% ipython --no-banner

In [1]: import numpy as np

In [2]: np.set_printoptions(suppress=True, linewidth=160)

In [3]: rd = lambda a: np.round(a, 2) + 0

In [4]: feats = np.load("x.npy")

In [5]: feats
Out[5]: 
array([[ 0., -1.,  0.,  0.,  0.,  0.],
       [-1.,  2., -1.,  0.,  0.,  0.],
       [ 0., -1.,  7., -1.,  0.,  0.],
       [ 0.,  0., -1.,  3., -1.,  0.],
       [ 0.,  0.,  0., -1.,  6., -1.],
       [ 0.,  0.,  0.,  0., -1.,  0.]])

In [6]: Y = feats / np.linalg.norm(feats, axis=1, keepdims=True)

In [7]: cov = Y @ Y.T

In [8]: rd(np.degrees(np.arccos(np.clip(cov[4, 3], -1, 1))))
Out[8]: np.float64(116.12)

In [9]: (cov - 2 * np.eye(6)).round(6).argmax(axis=1)
Out[9]: array([2, 3, 0, 5, 2, 3])

In [10]: print(np.argwhere(np.triu(np.abs(cov) > 0.95, 1)))
[[4 5]]

In [11]: rd(cov[4])
Out[11]: array([ 0.  ,  0.  ,  0.02, -0.44,  1.  , -0.97])

In [12]: ev, V = np.linalg.eigh(feats)

In [13]: vec = np.array([-2, 1, 1, -2, -5, -3])

In [14]: print((np.sign(V[:, -1].round(6)) == np.sign(V[0, -1].round(6))).astype(int))
[1 0 1 0 1 0]

In [15]: np.abs(feats).sum(axis=1).max(), rd(np.abs(ev).max())
Out[15]: (np.float64(9.0), np.float64(7.46))

In [16]: vec @ feats @ vec
Out[16]: np.float64(127.0)

In [17]: print(rd(V * np.abs(ev) @ V.T))
[[ 0.73 -0.68  0.04  0.01  0.    0.  ]
 [-0.68  2.14 -0.98  0.01  0.    0.  ]
 [ 0.04 -0.98  7.   -1.    0.    0.  ]
 [ 0.01  0.01 -1.    3.   -1.    0.02]
 [ 0.    0.    0.   -1.    6.01 -0.94]
 [ 0.    0.    0.    0.02 -0.94  0.33]]

In [18]: rng = np.random.default_rng(898034)

In [19]: z = rng.permutation(6)

In [20]: Y = feats[:, z] * rng.choice([-1, 1], 6)

In [21]: print(Y)
[[-0. -0.  1. -0.  0.  0.]
 [-0. -0. -2.  1. -1.  0.]
 [-0. -0.  1. -0.  7. -1.]
 [-0.  1. -0. -0. -1.  3.]
 [ 1. -6. -0. -0.  0. -1.]
 [-0.  1. -0. -0.  0.  0.]]

In [22]: Uu, _, Vt = np.linalg.svd(feats.T @ Y)

In [23]: rd(Uu @ Vt)
Out[23]: 
array([[ 0.,  0.,  0., -1.,  0.,  0.],
       [ 0.,  0., -1.,  0.,  0.,  0.],
       [ 0.,  0.,  0.,  0.,  1.,  0.],
       [ 0.,  0.,  0.,  0.,  0.,  1.],
       [ 0., -1.,  0.,  0.,  0.,  0.],
       [-1.,  0.,  0.,  0.,  0.,  0.]])

In [24]: print(z)
[5 4 1 0 2 3]

In [25]: rd(np.linalg.lstsq(feats, Y)[0])
Out[25]: 
array([[ 0.,  0.,  0., -1.,  0.,  0.],
       [ 0.,  0., -1.,  0.,  0.,  0.],
       [ 0.,  0.,  0.,  0.,  1.,  0.],
       [ 0.,  0.,  0.,  0.,  0.,  1.],
       [ 0., -1.,  0.,  0.,  0.,  0.],
       [-1.,  0.,  0.,  0.,  0.,  0.]])

In [26]: f = np.array([1, -2, 1])

In [27]: np.convolve(Y[2], f)
Out[27]: array([  0.,   0.,   1.,  -2.,   8., -15.,   9.,  -1.])

In [28]: np.correlate(Y[2], Y[5], "full")
Out[28]: array([ 0.,  0.,  0.,  0.,  0.,  0.,  1.,  0.,  7., -1.,  0.])

In [29]: np.array([np.convolve(row, f, "same") for row in Y])
Out[29]: 
array([[  0.,   1.,  -2.,   1.,   0.,   0.],
       [  0.,  -2.,   5.,  -5.,   3.,  -1.],
       [  0.,   1.,  -2.,   8., -15.,   9.],
       [  1.,  -2.,   1.,  -1.,   5.,  -7.],
       [ -8.,  13.,  -6.,   0.,  -1.,   2.],
       [  1.,  -2.,   1.,   0.,   0.,   0.]])

In [30]: theta = np.radians(90)

In [31]: R = np.eye(6)

In [32]: R[4, 4] = R[1, 1] = np.cos(theta)

In [33]: R[4, 1], R[1, 4] = -np.sin(theta), np.sin(theta)

In [34]: rd(R)
Out[34]: 
array([[ 1.,  0.,  0.,  0.,  0.,  0.],
       [ 0.,  0.,  0.,  0.,  1.,  0.],
       [ 0.,  0.,  1.,  0.,  0.,  0.],
       [ 0.,  0.,  0.,  1.,  0.,  0.],
       [ 0., -1.,  0.,  0.,  0.,  0.],
       [ 0.,  0.,  0.,  0.,  0.,  1.]])

In [35]: Y = feats @ R.T

In [36]: np.allclose(feats @ feats.T, Y @ Y.T)
Out[36]: True

In [37]: np.abs(Y - feats).max(axis=0)
Out[37]: array([0., 6., 0., 0., 6., 0.])

In [38]: rd(np.linalg.svd(feats, compute_uv=False)), rd(np.linalg.svd(Y, compute_uv=False))
Out[38]: 
(array([7.46, 6.38, 2.62, 2.15, 0.44, 0.17]),
 array([7.46, 6.38, 2.62, 2.15, 0.44, 0.17]))

In [39]: q, _ = np.linalg.qr(np.array([[0.8, 0.7, 0.8], [-1.2, 1.5, -0.8], [-0.6, 0.7, -0.7]]))

In [40]: W0 = q[:, :3]

In [41]: rd(W0)
Out[41]: 
array([[-0.51, -0.86,  0.03],
       [ 0.77, -0.47, -0.43],
       [ 0.38, -0.2 ,  0.9 ]])

In [42]: Y = W0 / np.sqrt((W0 ** 2).mean(axis=1, keepdims=True))

In [43]: print(np.linalg.matrix_rank(Y) == np.linalg.matrix_rank(W0))
True

In [44]: rd(np.linalg.norm(Y, axis=1))
Out[44]: array([1.73, 1.73, 1.73])

In [45]: print(rd(Y[0]))
[-0.89 -1.49  0.05]

In [46]: rd(np.abs(W0).max())
Out[46]: np.float64(0.9)

In [47]: print(np.unravel_index(np.abs(W0).argmax(), W0.shape))
(np.int64(2), np.int64(2))

In [48]: rd(W0.mean(axis=0))
Out[48]: array([ 0.21, -0.51,  0.16])

In [49]: print(rd(W0 - W0[0]))
[[ 0.    0.    0.  ]
 [ 1.28  0.39 -0.46]
 [ 0.9   0.66  0.87]]
